>>> import numpy as np
>>> from numpy import linalg as LA
>>> np.set_printoptions(suppress=True, linewidth=140)
>>> K = np.loadtxt("run2.csv", delimiter=",")
>>> K
array([[104.,   7., -12.,  99.,  48.,   1.,  69.,  10.,   4.],
       [  7., 186., -10., -94.,   1., 114.,   6.,   1., -22.],
       [-12., -10., 175.,  44., -65.,   6., -45., -54., -14.],
       [ 99., -94.,  44., 326., -17., -26., 114.,  87., 132.],
       [ 48.,   1., -65., -17., 240.,  18.,  58., -65.,  74.],
       [  1., 114.,   6., -26.,  18., 195.,  12.,   0.,  50.],
       [ 69.,   6., -45., 114.,  58.,  12., 313., 164.,  49.],
       [ 10.,   1., -54.,  87., -65.,   0., 164., 155.,  28.],
       [  4., -22., -14., 132.,  74.,  50.,  49.,  28., 182.]])
>>> U, sig, VT = LA.svd(K)
>>> print(sig.round(3) + 0)
[600.941 376.598 302.73  265.745 156.057 112.145  53.917   7.869   0.   ]
>>> M2 = U[:, :8] @ np.diag(sig[:8]) @ VT[:8]
>>> M2.round(3) + 0
array([[104.,   7., -12.,  99.,  48.,   1.,  69.,  10.,   4.],
       [  7., 186., -10., -94.,   1., 114.,   6.,   1., -22.],
       [-12., -10., 175.,  44., -65.,   6., -45., -54., -14.],
       [ 99., -94.,  44., 326., -17., -26., 114.,  87., 132.],
       [ 48.,   1., -65., -17., 240.,  18.,  58., -65.,  74.],
       [  1., 114.,   6., -26.,  18., 195.,  12.,   0.,  50.],
       [ 69.,   6., -45., 114.,  58.,  12., 313., 164.,  49.],
       [ 10.,   1., -54.,  87., -65.,   0., 164., 155.,  28.],
       [  4., -22., -14., 132.,  74.,  50.,  49.,  28., 182.]])
>>> LA.matrix_rank(M2)
np.int64(8)
>>> mat = np.loadtxt("x.csv", delimiter=",")
>>> mat
array([[-4., -3., -1.],
       [-3.,  6.,  0.],
       [-1.,  0., -2.]])
>>> np.all(LA.eigvalsh(mat) > 0)
np.False_
>>> np.round(LA.eigvalsh(mat).min(), 3)
np.float64(-5.128)
>>> x = np.array([1, 1, -3])
>>> target = mat @ x
>>> b, lr = np.zeros(3), 1 / LA.norm(mat, 2) ** 2
>>> for i in range(20):
...     b -= lr * mat.T @ (mat @ b - target)
...     if i % 5 == 0: print(i, round(LA.norm(mat @ b - target), 3))
... 
0 5.25
5 3.772
10 2.731
15 1.977
>>> print(np.round(LA.cond(mat), 3))
3.998
>>> b.round(3)
array([ 0.753,  0.904, -2.148])
>>> Q, V = LA.qr(mat[:, :1])[0], LA.qr(mat[:, 1:])[0]
>>> sig = LA.svd(Q.T @ V, compute_uv=False)
>>> np.round(np.degrees(np.arccos(sig.clip(0, 1))), 3)
array([53.191])
>>> f = np.array([4, 0, 0])
>>> np.convolve(mat[0], f)
array([-16., -12.,  -4.,   0.,   0.])
>>> X = np.loadtxt("test12.csv", delimiter=",")
>>> print(X.round(3))
[[-1.295  0.361 -0.857 -0.548  0.246  1.042 -0.098 -0.06 ]
 [-0.53  -1.819 -0.324  0.201  0.26  -0.284 -0.175 -0.293]
 [-0.059  0.363 -0.517  1.765  0.671  0.156  0.091  0.019]
 [-0.118  0.502 -1.048 -0.111 -0.467 -1.202 -0.175 -0.963]
 [ 0.883 -0.362 -0.63   0.269 -1.131  1.072 -0.187 -0.398]
 [-0.942  0.051  0.864  0.53  -0.955  0.072  0.866 -0.644]
 [ 0.118  0.171  0.762 -0.013  0.621  0.389 -0.994 -1.36 ]
 [-0.588  0.116  0.264  0.424 -0.791 -0.241 -1.466  0.748]]
>>> M2 = LA.inv(X)
>>> np.round(X @ M2, 3) + 0
array([[1., 0., 0., 0., 0., 0., 0., 0.],
       [0., 1., 0., 0., 0., 0., 0., 0.],
       [0., 0., 1., 0., 0., 0., 0., 0.],
       [0., 0., 0., 1., 0., 0., 0., 0.],
       [0., 0., 0., 0., 1., 0., 0., 0.],
       [0., 0., 0., 0., 0., 1., 0., 0.],
       [0., 0., 0., 0., 0., 0., 1., 0.],
       [0., 0., 0., 0., 0., 0., 0., 1.]])
>>> print(np.round(LA.slogdet(X)[0], 3))
-1.0
>>> Q, V = LA.qr(X[:, :1])[0], LA.qr(X[:, 1:])[0]
>>> sig = LA.svd(Q.T @ V, compute_uv=False)
>>> print(sig.round(3) + 0)
[0.]
>>> np.round(np.degrees(np.arccos(sig.clip(0, 1))), 3)
array([90.])
>>> M2 = np.array([[0, 2],
...     [0, -1],
...     [-1, -2],
...     [1, -2],
...     [-2, 1],
...     [1, 0],
...     [-1, -2],
...     [-1, -1]])
>>> np.round(np.einsum("ij,ij->i", X, X), 3)
array([4., 4., 4., 4., 4., 4., 4., 4.])
>>> print(np.round(np.einsum("ij->j", X), 3))
[-2.531 -0.615 -1.486  2.516 -1.547  1.003 -2.138 -2.952]
>>> LA.matrix_rank(X @ M2)
np.int64(2)
>>> x = np.array([4, 3, 3, 0, 1, 2, 4, 0])
>>> target = X @ x
>>> target.round(3)
array([-4.732, -9.558,  0.653, -5.68 ,  0.82 ,  1.635,  0.697, -8.351])
>>> np.round(LA.solve(X, 3 * target), 3) + 0
array([12.,  9.,  9.,  0.,  3.,  6., 12.,  0.])
>>> np.round(LA.solve(X, X[:, 2]), 3) + 0
array([0., 0., 1., 0., 0., 0., 0., 0.])
>>> np.round(LA.solve(X, target + X[:, 5]), 3) + 0
array([4., 3., 3., 0., 1., 3., 4., 0.])
>>> np.round(LA.solve(X.T, X[3]), 3) + 0
array([0., 0., 0., 1., 0., 0., 0., 0.])
>>> np.round(LA.solve(X, target), 3) + 0
array([4., 3., 3., 0., 1., 2., 4., 0.])
>>> np.round(X @ X.T, 3) + 0
array([[4., 0., 0., 0., 0., 0., 0., 0.],
       [0., 4., 0., 0., 0., 0., 0., 0.],
       [0., 0., 4., 0., 0., 0., 0., 0.],
       [0., 0., 0., 4., 0., 0., 0., 0.],
       [0., 0., 0., 0., 4., 0., 0., 0.],
       [0., 0., 0., 0., 0., 4., 0., 0.],
       [0., 0., 0., 0., 0., 0., 4., 0.],
       [0., 0., 0., 0., 0., 0., 0., 4.]])
>>> np.round(LA.svd(X, compute_uv=False), 3)
array([2., 2., 2., 2., 2., 2., 2., 2.])
>>> np.round(X.T @ X, 3) + 0
array([[4., 0., 0., 0., 0., 0., 0., 0.],
       [0., 4., 0., 0., 0., 0., 0., 0.],
       [0., 0., 4., 0., 0., 0., 0., 0.],
       [0., 0., 0., 4., 0., 0., 0., 0.],
       [0., 0., 0., 0., 4., 0., 0., 0.],
       [0., 0., 0., 0., 0., 4., 0., 0.],
       [0., 0., 0., 0., 0., 0., 4., 0.],
       [0., 0., 0., 0., 0., 0., 0., 4.]])
>>> round(X[:, 6] @ X[:, 4], 3)
np.float64(0.0)
>>> M = np.loadtxt("arr.csv", delimiter=",")
>>> M.round(3)
array([[ 0.997,  0.055, -0.049,  0.01 ,  0.029, -0.01 ],
       [ 0.055,  0.059,  0.831, -0.166, -0.498,  0.166],
       [-0.049,  0.831,  0.267,  0.147,  0.44 , -0.147],
       [ 0.01 , -0.166,  0.147,  0.971, -0.088,  0.029],
       [ 0.029, -0.498,  0.44 , -0.088,  0.736,  0.088],
       [-0.01 ,  0.166, -0.147,  0.029,  0.088,  0.971]])
>>> # columns are unit length and at right angles
>>> np.round(LA.norm(M[5] - M[4]), 3)
np.float64(1.414)
>>> np.round(LA.norm(M, axis=1), 3)
array([1., 1., 1., 1., 1., 1.])
>>> round(float(LA.norm(M, 1)), 3), round(LA.norm(M, np.inf), 3)
(1.879, np.float64(1.879))
>>> round(LA.norm(M[5], 1), 3), round(LA.norm(M[5], np.inf), 3)
(np.float64(1.41), np.float64(0.971))
>>> rng = np.random.default_rng(23957)
>>> z = rng.permutation(6)
>>> z
array([2, 4, 3, 5, 0, 1])
>>> M2 = M[z][:, z]
>>> np.round(np.diag(M2), 3)
array([0.267, 0.736, 0.971, 0.971, 0.997, 0.059])
>>> M2.round(3)
array([[ 0.267,  0.44 ,  0.147, -0.147, -0.049,  0.831],
       [ 0.44 ,  0.736, -0.088,  0.088,  0.029, -0.498],
       [ 0.147, -0.088,  0.971,  0.029,  0.01 , -0.166],
       [-0.147,  0.088,  0.029,  0.971, -0.01 ,  0.166],
       [-0.049,  0.029,  0.01 , -0.01 ,  0.997,  0.055],
       [ 0.831, -0.498, -0.166,  0.166,  0.055,  0.059]])
